>>> import numpy as np
>>> np.set_printoptions(precision=1, suppress=True, linewidth=160, sign=" ")
>>> rd = lambda a: np.round(a, 1) + 0
>>> J = np.load("arr.npy")
>>> print(J)
[[ -2  -3   1  -3]
 [  0   0  -3  -2]
 [ -1   1   1   0]
 [ -2  -3 -14 -13]]
>>> u = np.array([0, 0])
>>> print(np.polyval(u, J[1]))
[ 0  0  0  0]
>>> r = np.linalg.matrix_rank(J)
>>> print(r)
3
>>> N = np.linalg.svd(J)[2][r:].T
>>> print([int(np.linalg.matrix_rank(np.delete(J, i, axis=0))) for i in range(4)])
[3, 3, 2, 3]
>>> print(rd(N @ N.T))
[[ 0.4  0.2  0.3 -0.4]
 [ 0.2  0.1  0.1 -0.2]
 [ 0.3  0.1  0.2 -0.2]
 [-0.4 -0.2 -0.2  0.3]]
>>> print(rd(N[:, 0] / N[np.abs(N[:, 0]).round(6).argmax(), 0]))
[ 1.   0.4  0.6 -0.9]
>>> print(np.linalg.matrix_rank(J.T @ J), np.linalg.matrix_rank(J @ J.T))
3 3
>>> proj = np.triu(np.array([[-3, -2, -1, -5], [5, -1, -2, -1], [-1, 5, -1, -2], [5, -4, 1, 2]]), 1) + np.eye(4)
>>> other = proj @ J @ np.linalg.inv(proj)
>>> print(np.linalg.matrix_rank(other))
3
>>> print(rd(np.poly(other)))
[  1.  14.   3.  67.   0.]
>>> F = np.diag(np.array([0, -3, -1]))
>>> print(F)
[[ 0  0  0]
 [ 0 -3  0]
 [ 0  0 -1]]
>>> r = np.linalg.matrix_rank(F)
>>> print(r)
2
>>> N = np.linalg.svd(F)[2][r:].T
>>> print(N[:, 0] / N[np.abs(N[:, 0]).round(6).argmax(), 0])
[ 1.  0.  0.]
>>> print([int(np.linalg.matrix_rank(F[:, :j + 1])) for j in range(3)])
[0, 1, 2]
>>> print(N.shape)
(3, 1)
>>> print(np.linalg.matrix_rank(F.T @ F), np.linalg.matrix_rank(F @ F.T))
2 2
>>> print(rd(np.linalg.svd(F, compute_uv=False)))
[ 3.  1.  0.]
>>> print(rd(np.linalg.pinv(F)))
[[ 0.   0.   0. ]
 [ 0.  -0.3  0. ]
 [ 0.   0.  -1. ]]
>>> print(F.T @ F)
[[ 0  0  0]
 [ 0  9  0]
 [ 0  0  1]]
>>> print(rd(np.linalg.norm(F, axis=0)))
[ 0.  3.  1.]
>>> E = np.array([[3, 4, 5, 6, 7],
...     [8, 9, 10, 11, 12],
...     [13, 14, 15, 16, 17],
...     [18, 19, 20, 21, 22]])
>>> r = np.linalg.matrix_rank(E)
>>> print(r)
2
>>> N = np.linalg.svd(E)[2][r:].T
>>> print(N.shape)
(5, 3)
>>> print([int(np.linalg.matrix_rank(np.delete(E, i, axis=0))) for i in range(4)])
[2, 2, 2, 2]
>>> print(rd(E @ N))
[[ 0.  0.  0.]
 [ 0.  0.  0.]
 [ 0.  0.  0.]
 [ 0.  0.  0.]]
>>> print(rd(N @ N.T))
[[ 0.4 -0.4 -0.2  0.   0.2]
 [-0.4  0.7 -0.2 -0.1  0. ]
 [-0.2 -0.2  0.8 -0.2 -0.2]
 [ 0.  -0.1 -0.2  0.7 -0.4]
 [ 0.2  0.  -0.2 -0.4  0.4]]
>>> print([int(np.linalg.matrix_rank(E[:i])) for i in range(1, len(E) + 1)])
[1, 2, 2, 2]
>>> print(np.allclose(E @ N, 0))
True
>>> left, sigma, VT = np.linalg.svd(E)
>>> print(rd(sigma))
[ 61.5   2.6   0.    0. ]
>>> other = left[:, :2] @ np.diag(sigma[:2]) @ VT[:2]
>>> print(np.linalg.matrix_rank(E, rtol=0.05))
1
>>> print(rd(other))
[[  3.   4.   5.   6.   7.]
 [  8.   9.  10.  11.  12.]
 [ 13.  14.  15.  16.  17.]
 [ 18.  19.  20.  21.  22.]]
>>> print(np.linalg.matrix_rank(other))
2
>>> print(rd(np.linalg.norm(E - other) / np.linalg.norm(E)))
0.0
>>> print(rd(np.linalg.norm(E - other, 2)), rd(sigma[2]))
0.0 0.0
>>> other = np.array([[4, 8, 2], [2, 1, 6], [1, 4, 6], [3, 5, 2], [4, 1, 0]])
>>> print(np.linalg.matrix_rank(np.vstack([E, other.T])))
5
>>> print(np.einsum("ik,kj->ij", E, other))
[[  71   85   72]
 [ 141  180  152]
 [ 211  275  232]
 [ 281  370  312]]
>>> print(np.einsum("ij,ij->i", E, E))
[  135   510  1135  2010]
>>> print(other.T @ E.T)
[[  71  141  211  281]
 [  85  180  275  370]
 [  72  152  232  312]]
>>> print(np.einsum("ik,kj->ji", E, other))
[[  71  141  211  281]
 [  85  180  275  370]
 [  72  152  232  312]]
>>> print(np.einsum("ij->j", E))
[ 42  46  50  54  58]
>>> print(np.argsort(-np.linalg.norm(E, axis=0).round(6), kind="stable")[:3])
[ 4  3  2]
>>> print(rd(np.linalg.norm(E, 2) / np.linalg.norm(E)))
1.0
>>> print([round(float(x), 1) for x in np.linalg.svd(E, compute_uv=False)[:3]])
[61.5, 2.6, 0.0]
>>> m1 = np.load("run16.npy")
>>> print(m1)
[[-4. -5.  3.  0.]
 [-5. -2. -1.  0.]
 [-1. -1. -5.  0.]
 [ 0.  0.  0. -1.]]
>>> Q, vecs = np.linalg.qr(m1[:, :1])[0], np.linalg.qr(m1[:, 1:])[0]
>>> sigma = np.linalg.svd(Q.T @ vecs, compute_uv=False)
>>> print(rd(np.linalg.norm(Q @ Q.T - vecs @ vecs.T, 2)))
1.0
>>> print((sigma > 0.9).sum())
0
>>> print((m1 != 0).astype(int))
[[ 1  1  1  0]
 [ 1  1  1  0]
 [ 1  1  1  0]
 [ 0  0  0  1]]
>>> mat = np.load("layer0.npy")
>>> print(mat)
[[ 3.7  3.   1.8]
 [ 0.7  1.4 -0.8]
 [ 2.3 -7.1 -3.7]
 [-4.1  0.4 -0.3]
 [-5.4  8.4  0.5]
 [ 0.7 -2.8  2.3]
 [-5.9 -6.7 -6.9]
 [ 3.5  0.3  2. ]
 [-2.5 -0.6  6.9]
 [-1.4  1.   1.8]
 [-0.3  0.7  4.4]
 [-6.9  0.4 -2.9]
 [-1.6 -0.1  2.5]
 [ 3.7  1.3  3.5]
 [-2.2 -0.3 -1.1]
 [-1.9 -1.   0.1]
 [ 0.4 -2.9  0.6]
 [ 1.8  1.7  3. ]
 [-1.  -5.1 -4.6]
 [-2.   3.2  4.8]
 [-2.9  4.4  5.3]
 [-1.7  5.2  1.4]
 [ 1.  -7.  -7.1]
 [ 4.   5.1  4.5]
 [ 2.6  1.2  7. ]
 [ 2.5 -7.1 -3.1]]
>>> cen = (mat - mat.mean(axis=0)) / mat.std(axis=0)
>>> print(np.argwhere(np.abs(cen) > 2))
[[  4   1]
 [  6   2]
 [ 11   0]
 [ 22   2]]
>>> print(cen.std(axis=0))
[ 1.  1.  1.]
>>> coef = np.linalg.lstsq(np.delete(cen, 2, axis=1), cen[:, 2])[0]
>>> print(rd(coef))
[ 0.3  0.7]
>>> z = mat[:, 1] > np.median(mat[:, 1])
>>> u = mat[z].mean(axis=0) - mat[~z].mean(axis=0)
>>> print(rd((((mat - mat.mean(axis=0)) @ u > 0) == z).mean()))
0.9
>>> print(np.argsort(-np.abs(u).round(6), kind="stable"))
[ 1  2  0]
>>> cen = mat - mat.mean(axis=0)
>>> left, sigma, VT = np.linalg.svd(cen, full_matrices=False)
>>> print(rd(cen.mean(axis=0)))
[ 0.  0.  0.]
>>> print(np.abs(VT[0]).argmax())
1
>>> print(rd(VT[0] * np.sign(VT[0, np.abs(VT[0]).argmax()])))
[ 0.1  0.7  0.7]
>>> print(np.searchsorted(np.cumsum(sigma ** 2) / (sigma ** 2).sum(), 0.9) + 1)
2
>>> print(np.linalg.matrix_rank(cen))
3
>>> rng = np.random.default_rng(65)
>>> other = m1 + rng.integers(-2, 3, (4, 2)) @ rng.integers(-2, 3, (2, 4))
>>> print(other)
[[-4. -7.  1.  4.]
 [-5. -2. -1.  0.]
 [-1. -2. -6.  2.]
 [ 6.  5. -1.  1.]]
>>> print(np.linalg.matrix_rank(other - m1, tol=1e-8))
2
>>> print(other - m1)
[[ 0. -2. -2.  4.]
 [ 0.  0.  0.  0.]
 [ 0. -1. -1.  2.]
 [ 6.  5. -1.  2.]]
>>> print(np.abs(other - m1).sum(axis=1))
[  8.   0.   4.  14.]
>>> M = np.load("a.npy")
>>> print(M)
[[-0.6 -2.1  2.1]
 [ 0.4 -0.7 -0.5]
 [ 1.4 -1.1  0.6]
 [ 0.4  1.1  0.2]
 [-1.7 -1.1  1.1]
 [-2.1 -1.2  0.8]
 [ 1.9  0.7 -1.9]
 [-0.2  0.3  0.4]
 [ 0.   0.9  0.7]
 [-0.5 -2.1  0.5]
 [ 0.6 -0.2  0.5]
 [-0.5 -1.   0.2]
 [ 1.3 -0.3  0.8]]
>>> other = M / np.linalg.norm(M, axis=1, keepdims=True)
>>> cov = other @ other.T
>>> print(rd(np.degrees(np.arccos(np.clip(cov[10, 2], -1, 1)))))
26.1
>>> proj = M @ np.linalg.solve(M.T @ M, M.T)
>>> print(rd(proj @ M[:, 2]))
[ 2.1 -0.5  0.6  0.2  1.1  0.8 -1.9  0.4  0.7  0.5  0.5  0.2  0.8]
>>> print(np.trace(proj))
3.0
>>> print(rd(np.linalg.eigvalsh(proj)))
[ 0.  0.  0.  0.  0.  0.  0.  0.  0.  0.  1.  1.  1.]
>>> X = np.load("block14.npy")
>>> print(X)
[[  1.7  -2.4  -2.6  -2.4]
 [  7.5  -9.9  -9.9 -10. ]
 [ -5.2   7.    6.7   6.9]
 [ -8.2  10.7  10.8  10.9]
 [ -4.8   6.5   6.4   6.3]
 [ -1.9   2.5   2.5   2.5]
 [  0.3  -0.6  -0.9  -0.7]
 [  7.5 -10.  -10.  -10.3]
 [  2.6  -3.5  -3.5  -3.5]
 [  3.   -4.2  -4.   -4.2]
 [ -7.6   9.9  10.   10. ]
 [ -4.1   5.4   5.6   5.6]
 [  1.6  -2.1  -2.2  -2.1]
 [  5.1  -7.1  -6.8  -6.8]
 [ -1.2   1.7   1.8   1.8]
 [  0.    0.2   0.3   0.1]
 [  0.9  -1.4  -1.   -1.2]
 [ -0.4   0.6   0.5   0.3]
 [  4.1  -5.5  -5.5  -5.3]]
>>> z = X[:, 1] > np.median(X[:, 1])
>>> u = X[z].mean(axis=0) - X[~z].mean(axis=0)
>>> print((((X - X.mean(axis=0)) @ u > 0) == z).mean())
1.0
>>> print(rd(u))
[-7.1  9.6  9.6  9.6]
>>> cen = X - X.mean(axis=0)
>>> vecs = np.linalg.svd(cen)[2][:1]
>>> other = cen - cen @ vecs.T @ vecs
>>> print(rd(np.linalg.norm(other) / np.linalg.norm(cen)))
0.0
>>> print(rd(np.diag(vecs.T @ vecs)))
[ 0.2  0.3  0.3  0.3]
>>> print(np.linalg.norm(other, axis=1).round(6).argmax())
6
>>> print(rd(other.std(axis=0)))
[ 0.1  0.1  0.1  0.1]
>>> proj = X @ np.linalg.solve(X.T @ X, X.T)
>>> print(rd(proj @ X[:, 3]))
[ -2.4 -10.    6.9  10.9   6.3   2.5  -0.7 -10.3  -3.5  -4.2  10.    5.6  -2.1  -6.8   1.8   0.1  -1.2   0.3  -5.3]
>>> print(np.allclose(proj @ proj, proj))
True
>>> print(rd(np.linalg.eigvalsh(proj)))
[ 0.  0.  0.  0.  0.  0.  0.  0.  0.  0.  0.  0.  0.  0.  0.  1.  1.  1.  1.]
>>> Z = X[[17, 1]].astype(float)
>>> for _ in range(4):
...     z = np.linalg.norm(X[:, None] - Z, axis=-1).argmin(axis=1)
...     Z = np.array([X[z == j].mean(axis=0) for j in range(2)])
... 
>>> print(z)
[ 1  1  0  0  0  0  0  1  1  1  0  0  1  1  0  0  1  0  1]
>>> print(rd(Z[1] - Z[0]))
[ 7.1 -9.5 -9.4 -9.5]
>>> print(rd(Z))
[[-3.3  4.4  4.4  4.4]
 [ 3.8 -5.1 -5.1 -5.1]]
>>> cen = (X - X.mean(axis=0)) / X.std(axis=0)
>>> print(np.argwhere(np.abs(cen) > 2))
[]
>>> coef = np.linalg.lstsq(np.delete(cen, 3, axis=1), cen[:, 3])[0]
>>> print(rd(1 - np.var(cen[:, 3] - np.delete(cen, 3, axis=1) @ coef)))
1.0
>>> W0 = np.load("test4.npy")
>>> print(rd(W0))
[[-0.5  0.  -0.1]
 [-0.3 -0.6 -0.6]
 [ 0.7 -0.5 -0.1]
 [-0.2 -0.6  0.8]
 [-0.3 -0.1  0. ]]
>>> def softmax(z):
...     e = np.exp(z - z.max(axis=-1, keepdims=True))
...     return e / e.sum(axis=-1, keepdims=True)
... 
>>> print(rd(softmax(10 * W0[0])))
[ 0.   0.8  0.2]
>>> print(rd(softmax(W0[0])))
[ 0.2  0.4  0.4]
>>> att = W0 @ W0.T / np.sqrt(3)
>>> print(rd(softmax(att + np.triu(np.full(att.shape, -np.inf), 1))))
[[ 1.   0.   0.   0.   0. ]
 [ 0.4  0.6  0.   0.   0. ]
 [ 0.2  0.3  0.4  0.   0. ]
 [ 0.2  0.2  0.2  0.4  0. ]
 [ 0.2  0.2  0.2  0.2  0.2]]
>>> print(softmax(att).round(6).argmax(axis=1))
[ 0  1  2  3  1]
